>>> import numpy as np
>>> np.set_printoptions(suppress=True, linewidth=160)
>>> def tidy(a):
...     return np.round(a, 1) + 0
... 
>>> arr = np.loadtxt("arr.csv", delimiter=",")
>>> print(arr)
[[ 0.5 -1.1  0.1  0.5 -0.8 -0.5  1.9 -0.9  0.8 -0.1  1.3  0.3 -0.9 -2.4 -0.2]
 [ 0.   0.  -0.4  1.3 -0.3  1.1 -0.6 -0.1 -0.7 -1.1  0.7 -1.6 -0.3 -3.6 -0.7]
 [ 0.3 -0.2  0.4  1.  -2.2 -0.5  0.6 -2.1 -0.3 -0.7 -0.7 -0.4  1.  -3.9  0. ]
 [ 1.5 -1.2  0.5  1.2 -0.1 -0.8  0.1 -0.3  1.3  1.1  0.3 -0.7  0.5 -4.8 -0.5]
 [ 0.3  1.3  0.3 -1.5  0.   0.8  1.6 -1.9  0.6 -1.2  1.2  1.1 -1.3 -1.2  1.3]
 [ 0.6  1.2 -0.6  0.4  0.6  0.1  0.1  2.6 -1.6 -1.2  0.5 -0.1 -0.4  2.1  0.3]]
>>> x = np.array([-1, 3, 0, 1, -3, -4, 1, 3, 1, -3, -4, 3, 2, -5, -2])
>>> tidy((arr * x).sum(axis=1))
array([ 7.7, 10.7, 27.9, 19.5, -1.7, -3.1])
>>> np.sign((arr @ x).round(6))
array([ 1.,  1.,  1.,  1., -1., -1.])
>>> (arr @ x).argmax()
np.int64(2)
>>> print(arr @ np.eye(15)[5])
[-0.5  1.1 -0.5 -0.8  0.8  0.1]
>>> np.linalg.norm(arr @ x) <= np.linalg.norm(arr, 2) * np.linalg.norm(x) + 1e-9
np.True_
>>> A2 = np.array([[-1, 0, -2],
...     [-3, 1, 2],
...     [-2, -1, -3],
...     [-3, 3, 0],
...     [3, 2, 0],
...     [-3, -2, 0],
...     [0, 1, -3],
...     [-2, 1, 1],
...     [-2, 2, -2],
...     [1, 2, 2],
...     [2, -1, -2],
...     [-3, -1, 2],
...     [-1, 3, -2],
...     [-2, -3, 0],
...     [3, 0, -2]])
>>> print(tidy(A2.T @ arr.T))
[[  7.1   4.8   2.1   9.    5.4  -7.5]
 [  5.    8.   11.3  24.2  -9.2  -6.8]
 [-11.7  -0.5  -8.3  -9.9  -9.4   5.1]]
>>> tidy(np.einsum("ik,kj->ji", arr, A2))
array([[  7.1,   4.8,   2.1,   9. ,   5.4,  -7.5],
       [  5. ,   8. ,  11.3,  24.2,  -9.2,  -6.8],
       [-11.7,  -0.5,  -8.3,  -9.9,  -9.4,   5.1]])
>>> np.vstack([arr, A2.T]).shape
(9, 15)
>>> tidy(np.einsum("ij,ij->i", arr, arr))
array([16.1, 21.8, 28.6, 33.2, 20.2, 18.4])
>>> M = np.cumsum(np.array([[1, -1, -2],
...     [3, -2, -2],
...     [-2, -1, 2],
...     [0, -1, -3],
...     [0, -1, 1],
...     [3, 2, -3],
...     [-1, 3, 0],
...     [3, 0, 3],
...     [-1, -1, 0],
...     [3, 1, -3]]), axis=0)
>>> M
array([[ 1, -1, -2],
       [ 4, -3, -4],
       [ 2, -4, -2],
       [ 2, -5, -5],
       [ 2, -6, -4],
       [ 5, -4, -7],
       [ 4, -1, -7],
       [ 7, -1, -4],
       [ 6, -2, -4],
       [ 9, -1, -7]])
>>> def softmax(z):
...     e = np.exp(z - z.max(axis=-1, keepdims=True))
...     return e / e.sum(axis=-1, keepdims=True)
... 
>>> print(tidy(softmax(M[4] + 5)))
[1. 0. 0.]
>>> tidy(softmax(M[4]))
array([1., 0., 0.])
>>> S = M @ M.T / np.sqrt(3)
>>> print(tidy(softmax(S)[4] @ M))
[ 4.9 -4.1 -6.9]
>>> tidy(softmax(S))
array([[0. , 0. , 0. , 0. , 0. , 0.3, 0. , 0. , 0. , 0.6],
       [0. , 0. , 0. , 0. , 0. , 0. , 0. , 0. , 0. , 1. ],
       [0. , 0. , 0. , 0. , 0.1, 0.8, 0. , 0. , 0. , 0.1],
       [0. , 0. , 0. , 0. , 0. , 1. , 0. , 0. , 0. , 0. ],
       [0. , 0. , 0. , 0. , 0. , 1. , 0. , 0. , 0. , 0. ],
       [0. , 0. , 0. , 0. , 0. , 0. , 0. , 0. , 0. , 1. ],
       [0. , 0. , 0. , 0. , 0. , 0. , 0. , 0. , 0. , 1. ],
       [0. , 0. , 0. , 0. , 0. , 0. , 0. , 0. , 0. , 1. ],
       [0. , 0. , 0. , 0. , 0. , 0. , 0. , 0. , 0. , 1. ],
       [0. , 0. , 0. , 0. , 0. , 0. , 0. , 0. , 0. , 1. ]])
>>> tidy(softmax(S + np.triu(np.full(S.shape, -np.inf), 1)))
array([[1. , 0. , 0. , 0. , 0. , 0. , 0. , 0. , 0. , 0. ],
       [0. , 1. , 0. , 0. , 0. , 0. , 0. , 0. , 0. , 0. ],
       [0. , 0.9, 0.1, 0. , 0. , 0. , 0. , 0. , 0. , 0. ],
       [0. , 0. , 0. , 1. , 0. , 0. , 0. , 0. , 0. , 0. ],
       [0. , 0. , 0. , 0.2, 0.8, 0. , 0. , 0. , 0. , 0. ],
       [0. , 0. , 0. , 0. , 0. , 1. , 0. , 0. , 0. , 0. ],
       [0. , 0. , 0. , 0. , 0. , 1. , 0. , 0. , 0. , 0. ],
       [0. , 0. , 0. , 0. , 0. , 0.6, 0. , 0.4, 0. , 0. ],
       [0. , 0. , 0. , 0. , 0. , 1. , 0. , 0. , 0. , 0. ],
       [0. , 0. , 0. , 0. , 0. , 0. , 0. , 0. , 0. , 1. ]])
>>> softmax(S).round(6).argmax(axis=1)
array([9, 9, 5, 5, 5, 9, 9, 9, 9, 9])
>>> W2 = M[[7, 8]].astype(float)
>>> for _ in range(4):
...     labels = np.linalg.norm(M[:, None] - W2, axis=-1).argmin(axis=1)
...     W2 = np.array([M[labels == j].mean(axis=0) for j in range(2)])
... 
>>> labels
array([1, 1, 1, 1, 1, 1, 1, 0, 0, 0])
>>> print(tidy(W2[1] - W2[0]))
[-4.5 -2.1  0.6]
>>> A2 = arr / np.sqrt((arr ** 2).mean(axis=1, keepdims=True))
>>> tidy(np.linalg.norm(A2, axis=1))
array([3.9, 3.9, 3.9, 3.9, 3.9, 3.9])
>>> np.linalg.matrix_rank(A2) == np.linalg.matrix_rank(arr)
np.True_
>>> A = np.load("layer6.npy")
>>> A
array([[6, 3, 2, 0, 1, 2, 3, 2],
       [3, 2, 3, 2, 6, 5, 3, 4],
       [2, 3, 2, 3, 5, 3, 1, 0],
       [0, 2, 3, 0, 0, 3, 0, 4],
       [1, 6, 5, 0, 0, 4, 5, 5],
       [2, 5, 3, 3, 4, 6, 3, 3],
       [3, 3, 1, 0, 5, 3, 4, 2],
       [2, 4, 0, 4, 5, 3, 2, 2]])
>>> evals, V = np.linalg.eigh(A)
>>> x = np.array([-1, 1, 3, -2, -2, 3, 2, 2])
>>> (np.sign(V[:, -1].round(6)) == np.sign(V[0, -1].round(6))).astype(int)
array([1, 1, 1, 1, 1, 1, 1, 1])
>>> x @ A @ x / (x @ x), tidy(evals[0]), tidy(evals[-1])
(np.float64(-1.0), np.float64(-8.4), np.float64(23.3))
>>> print(tidy(V * np.maximum(evals, 0) @ V.T))
[[6.2 2.6 1.6 0.3 1.9 2.  2.8 1.7]
 [2.6 4.4 3.  2.  4.2 4.6 3.4 3.5]
 [1.6 3.  3.4 1.6 2.9 3.2 1.5 1.6]
 [0.3 2.  1.6 2.1 1.6 2.6 0.1 2.2]
 [1.9 4.2 2.9 1.6 4.4 4.1 3.7 3.2]
 [2.  4.6 3.2 2.6 4.1 6.2 2.9 3.4]
 [2.8 3.4 1.5 0.1 3.7 2.9 4.6 2.3]
 [1.7 3.5 1.6 2.2 3.2 3.4 2.3 3.9]]
>>> Q, R = np.linalg.qr(A)
>>> tidy(abs(R[0, 0])), tidy(np.linalg.norm(A[:, 0]))
(np.float64(8.2), np.float64(8.2))
>>> tidy(Q)
array([[-0.7, -0.4, -0.1, -0.3,  0.5,  0. , -0.1,  0. ],
       [-0.4, -0.1, -0.5,  0.5, -0.3, -0.1,  0.4,  0.3],
       [-0.2,  0.2,  0. ,  0.4, -0.1,  0.6, -0.4, -0.4],
       [ 0. ,  0.3, -0.4,  0. ,  0. , -0.3, -0.7,  0.4],
       [-0.1,  0.7, -0.3, -0.4,  0.1,  0.3,  0.4,  0.1],
       [-0.2,  0.4,  0.1,  0.2,  0.1, -0.6,  0. , -0.5],
       [-0.4,  0. ,  0.2, -0.4, -0.8, -0.1, -0.2, -0.1],
       [-0.2,  0.3,  0.7,  0.3,  0.1,  0. ,  0. ,  0.6]])
>>> Q.shape, R.shape
((8, 8), (8, 8))
>>> np.allclose(R.T @ R, A.T @ A)
True
>>> K = np.load("run4.npy")
>>> K
array([[ 0,  0,  0,  1,  0,  0],
       [ 0,  0,  0,  0,  0,  0],
       [ 0,  0,  0,  0,  0,  0],
       [ 0,  0,  0,  3,  0,  0],
       [-1,  0,  0,  0,  0,  3],
       [-2,  0,  0,  0,  0,  0],
       [ 0,  0, -3,  0,  0,  0]])
>>> r = np.linalg.matrix_rank(K)
>>> r
np.int64(4)
>>> null = np.linalg.svd(K)[2][r:].T
>>> [int(np.linalg.matrix_rank(K[:, :j + 1])) for j in range(6)]
[1, 1, 2, 3, 3, 4]
>>> K @ null
array([[0., 0.],
       [0., 0.],
       [0., 0.],
       [0., 0.],
       [0., 0.],
       [0., 0.],
       [0., 0.]])
>>> print(null @ null.T)
[[0. 0. 0. 0. 0. 0.]
 [0. 1. 0. 0. 0. 0.]
 [0. 0. 0. 0. 0. 0.]
 [0. 0. 0. 0. 0. 0.]
 [0. 0. 0. 0. 1. 0.]
 [0. 0. 0. 0. 0. 0.]]
>>> [int(np.linalg.matrix_rank(np.delete(K, i, axis=0))) for i in range(7)]
[4, 4, 4, 4, 3, 3, 3]
>>> np.linalg.matrix_rank(K.T @ K), np.linalg.matrix_rank(K @ K.T)
(np.int64(4), np.int64(4))
>>> print(null.shape)
(6, 2)
>>> data = np.load("data.npy")
>>> data
array([[ 2,  1, -2, -2, -1,  1, -1,  0,  2,  0, -2,  2,  2,  0,  1],
       [ 0,  2, -1, -1, -1, -2,  1, -1,  2,  2,  1,  0, -2,  2,  2],
       [-2,  1,  2, -1, -1,  2, -2,  2,  2, -2,  1,  2,  1,  0,  1],
       [ 1,  2,  2,  0,  1, -1,  2,  2, -2,  1,  0,  1, -2, -1, -2],
       [ 2,  0, -1,  2,  2,  1,  0, -2,  1,  1, -1,  1, -2,  1,  1],
       [-1, -2,  1,  2, -1,  1,  2, -1,  1, -2,  1,  1, -2,  0, -2],
       [ 2, -1,  0,  1,  2,  0, -1,  1,  1, -2,  0,  0, -2,  2, -2],
       [-1,  1,  2,  0,  2,  2,  2,  2,  1, -2, -1, -1, -2, -2,  0],
       [-2, -1, -2,  1,  0,  1,  0,  2,  1,  1,  2,  0, -1,  2,  2],
       [-2,  1, -1,  1,  2,  2,  2, -1, -2,  2,  0,  0,  2, -1,  0],
       [ 1, -1, -2,  0, -1,  1,  1,  1,  2, -2,  1,  1,  0, -2,  0],
       [-2,  1,  2, -1, -1,  2, -2,  2,  2, -2,  1,  2,  1,  0,  1],
       [-1,  2, -1, -2,  2,  1, -1,  2,  2, -2,  2,  0, -2,  1,  0]])
>>> print(np.allclose(data[:-1].T @ np.linalg.lstsq(data[:-1].T, data[-1])[0], data[-1]))
False
>>> print(np.linalg.lstsq(data[:-1].T, data[-1])[2])
11
>>> tidy(np.trace(np.linalg.pinv(data) @ data))
np.float64(12.0)
>>> U, sig, Vh = np.linalg.svd(data)
>>> tidy(sig)
array([10.4,  8.6,  7.7,  6.7,  6.3,  5.7,  4.9,  4.3,  3.5,  2.9,  1.8,  0.9,  0. ])
>>> np.argmax(sig[:-1] / (sig[1:] + 1e-6)) + 1
np.int64(12)
>>> A2 = U[:, :12] @ np.diag(sig[:12]) @ Vh[:12]
>>> tidy(np.abs(data - A2).max())
np.float64(0.0)
>>> tidy(np.linalg.norm(data - A2) / np.linalg.norm(data))
np.float64(0.0)
>>> E = np.load("a.npy")
>>> print(tidy(E))
[[-0.3 -0.1 -0.2  0.1  0.1 -0.3  0.4 -0.3  0.2 -0.5  0.1  0.   0.1 -0.4 -0.1]
 [ 0.2 -0.2  0.   0.3  0.2 -0.3  0.1  0.2 -0.2  0.1  0.   0.2  0.6  0.1  0.4]
 [-0.1 -0.2 -0.1  0.2  0.1  0.5 -0.2  0.2  0.  -0.6 -0.2 -0.2  0.2  0.3  0. ]
 [ 0.3 -0.1 -0.2 -0.1 -0.3  0.   0.1 -0.1 -0.5 -0.1  0.6 -0.2  0.1  0.1 -0.2]
 [ 0.1 -0.1  0.4 -0.1 -0.3  0.2  0.5  0.   0.2 -0.1  0.1  0.  -0.2  0.3  0.5]
 [ 0.1  0.5 -0.1  0.4 -0.1 -0.3  0.   0.2 -0.2 -0.3  0.   0.4 -0.4  0.3  0. ]
 [-0.3 -0.5 -0.2  0.3 -0.5  0.1 -0.1 -0.1 -0.1  0.2 -0.2  0.4 -0.1  0.1 -0.1]
 [ 0.2 -0.1  0.5  0.3  0.4  0.2  0.  -0.4 -0.2 -0.1  0.1  0.3 -0.1 -0.2 -0.1]
 [-0.2 -0.2  0.1  0.2  0.2 -0.1  0.3  0.5 -0.4  0.1  0.  -0.4 -0.4 -0.2  0. ]
 [-0.2 -0.1 -0.3 -0.3  0.3  0.  -0.3 -0.3 -0.3 -0.1  0.1  0.1 -0.2  0.   0.6]
 [ 0.6  0.  -0.3  0.  -0.2  0.   0.2 -0.1 -0.2 -0.1 -0.5 -0.1 -0.1 -0.3  0.2]
 [ 0.   0.2 -0.1  0.6 -0.1  0.  -0.2 -0.2  0.2  0.2  0.2 -0.4  0.  -0.2  0.3]
 [ 0.1 -0.2  0.  -0.1 -0.1  0.1 -0.3  0.5  0.2 -0.2  0.3  0.3 -0.1 -0.5  0.2]
 [-0.2  0.1  0.5 -0.1 -0.4 -0.3 -0.4 -0.1 -0.3 -0.3 -0.2 -0.2  0.1 -0.1  0.1]
 [-0.4  0.5  0.   0.  -0.1  0.4  0.3  0.1 -0.3  0.1  0.   0.2  0.3 -0.2  0.2]]
>>> A2 = np.linalg.inv(E)
>>> np.allclose(A2, E.T)
True
>>> tidy(np.linalg.cond(E))
np.float64(1.0)
>>> tidy(np.linalg.norm(E, axis=0))
array([1., 1., 1., 1., 1., 1., 1., 1., 1., 1., 1., 1., 1., 1., 1.])
>>> tidy(np.linalg.svd(E, compute_uv=False))
array([1., 1., 1., 1., 1., 1., 1., 1., 1., 1., 1., 1., 1., 1., 1.])
